% ipython --no-banner

In [1]: import numpy as np

In [2]: import numpy.linalg as la

In [3]: np.set_printoptions(suppress=True, linewidth=120)

In [4]: rd = lambda a: np.round(a, 2) + 0

In [5]: feats = np.load("w.npy")

In [6]: print(feats)
[[ 4  0  0  0]
 [ 0  8  1 10]
 [ 0  0  0  1]
 [ 0  2  0  4]
 [ 0  2  1  4]
 [ 4  0  0  1]
 [ 1  0  0  0]
 [ 4  0  0  1]
 [ 0  2  0  4]
 [ 0  8  1 10]
 [ 5  0  0  0]
 [ 4  0  0  1]
 [ 4  0  0  1]
 [ 0  2  1  4]
 [ 1  2  0  4]
 [ 4  0  0  1]
 [ 7  0  0  0]
 [ 0  8  1 10]
 [ 0  0  0  1]
 [ 6  0  0  0]
 [ 4  0  0  1]
 [ 4  0  0  1]
 [ 0  2  0  4]
 [ 0  2  1  4]
 [ 7  0  0  0]
 [ 0  0  1  1]]

In [7]: Q, R = la.qr(feats)

In [8]: print(rd(np.abs(np.diag(R))))
[17.   14.83  1.71  4.28]

In [9]: print(np.trace(Q @ Q.T))
4.0

In [10]: print(np.allclose(R.T @ R, feats.T @ feats))
True

In [11]: Ac = feats - feats.mean(axis=0)

In [12]: left, s, Vh = la.svd(Ac, full_matrices=False)

In [13]: print(rd(s))
[21.83  9.37  1.6   1.44]

In [14]: print(rd(Ac.mean(axis=0)))
[0. 0. 0. 0.]

In [15]: print(rd(Vh[0] * np.sign(Vh[0, np.abs(Vh[0]).argmax()])))
[-0.42  0.56  0.07  0.71]

In [16]: mat = np.loadtxt("data.csv", delimiter=",")

In [17]: print(mat)
[[ 1. -2.  4. -8.]
 [ 1. -1.  1. -1.]
 [ 1.  0.  0.  0.]
 [ 1.  1.  1.  1.]]

In [18]: print(rd(la.norm(mat[1], 1)), rd(la.norm(mat[1], np.inf)))
4.0 1.0

In [19]: print(rd(la.norm(mat, 2)))
9.38

In [20]: print(rd(la.norm(mat, 1)), rd(la.norm(mat, np.inf)))
10.0 15.0

In [21]: Q = mat.astype(float).copy()

In [22]: for j in range(4):
    ...:     Q[:, j] -= Q[:, :j] @ (Q[:, :j].T @ Q[:, j])
    ...:     Q[:, j] /= la.norm(Q[:, j])
    ...: 

In [23]: print(rd(Q.T @ Q))
[[1. 0. 0. 0.]
 [0. 1. 0. 0.]
 [0. 0. 1. 0.]
 [0. 0. 0. 1.]]

In [24]: A2 = mat[0, 0] * mat[1:] - np.outer(mat[1:, 0], mat[0])

In [25]: print(A2)
[[ 0.  1. -3.  7.]
 [ 0.  2. -4.  8.]
 [ 0.  3. -3.  9.]]

In [26]: print(np.flatnonzero(~A2.round(6).any(axis=1)))
[]

In [27]: print(la.matrix_rank(A2), la.matrix_rank(mat))
3 4

In [28]: data = np.load("a.npy")

In [29]: print(data)
[[-0.36  0.24  0.22  0.02  0.08]
 [ 1.59 -2.35 -0.61 -0.75 -0.84]
 [ 1.12 -1.87 -0.53 -0.72 -0.7 ]
 [ 0.42 -0.86 -0.24 -0.23 -0.28]
 [-1.45  2.31  0.89  0.87  0.78]
 [-0.05  0.06 -0.08 -0.08  0.09]
 [ 0.28 -0.6  -0.29 -0.12 -0.28]
 [-1.62  2.35  0.81  0.77  1.03]
 [-0.35  0.81  0.26  0.38  0.5 ]
 [-0.03 -0.14  0.02  0.   -0.12]
 [ 5.68 -8.51 -2.78 -2.76 -2.78]
 [-1.49  2.42  0.56  0.67  0.68]
 [ 1.97 -2.71 -0.96 -0.77 -0.93]
 [-2.26  3.36  1.15  1.    1.1 ]
 [-0.6   0.8   0.22  0.41  0.34]
 [ 1.6  -2.04 -0.78 -0.63 -0.55]
 [ 2.02 -3.07 -1.07 -1.19 -0.88]
 [-0.18  0.25  0.14  0.12  0.16]
 [-1.69  2.69  0.75  1.05  0.79]
 [ 0.14  0.   -0.07  0.12 -0.11]]

In [30]: hat = data @ la.solve(data.T @ data, data.T)

In [31]: print(rd(np.trace(hat)))
5.0

In [32]: print(rd(np.diag(hat)))
[0.16 0.27 0.15 0.15 0.27 0.14 0.29 0.36 0.36 0.1  0.53 0.44 0.19 0.17 0.29 0.28 0.33 0.05 0.29 0.17]

In [33]: print(rd(la.eigvalsh(hat)))
[0. 0. 0. 0. 0. 0. 0. 0. 0. 0. 0. 0. 0. 0. 0. 1. 1. 1. 1. 1.]

In [34]: K = np.load("arr.npy")

In [35]: print(K)
[[1.   0.9  0.81 0.73 0.66 0.59]
 [0.9  1.   0.9  0.81 0.73 0.66]
 [0.81 0.9  1.   0.9  0.81 0.73]
 [0.73 0.81 0.9  1.   0.9  0.81]
 [0.66 0.73 0.81 0.9  1.   0.9 ]
 [0.59 0.66 0.73 0.81 0.9  1.  ]]

In [36]: # symmetric, so the eigenvalues are real

In [37]: A2 = la.inv(K)

In [38]: print((np.abs(A2) > 1e-9).astype(int))
[[1 1 1 1 1 1]
 [1 1 1 1 1 1]
 [1 1 1 1 1 1]
 [1 1 1 1 1 1]
 [1 1 1 1 1 1]
 [1 1 1 1 1 1]]

In [39]: print(rd(la.cond(K)))
87.48

In [40]: print(np.allclose(A2, K.T))
False

In [41]: J = np.loadtxt("layer4.csv", delimiter=",")

In [42]: print(J)
[[ 8.  4.  8.]
 [ 4.  8.  8.]
 [ 8.  8. 20.]]

In [43]: # equal to its transpose

In [44]: low = la.cholesky(J)

In [45]: print(rd(np.diag(low) ** 2))
[8.   6.   9.33]

In [46]: print(rd(low @ low.T))
[[ 8.  4.  8.]
 [ 4.  8.  8.]
 [ 8.  8. 20.]]

In [47]: print(rd(low))
[[2.83 0.   0.  ]
 [1.41 2.45 0.  ]
 [2.83 1.63 3.06]]

In [48]: print(la.eigvalsh(J).min() > 0)
True
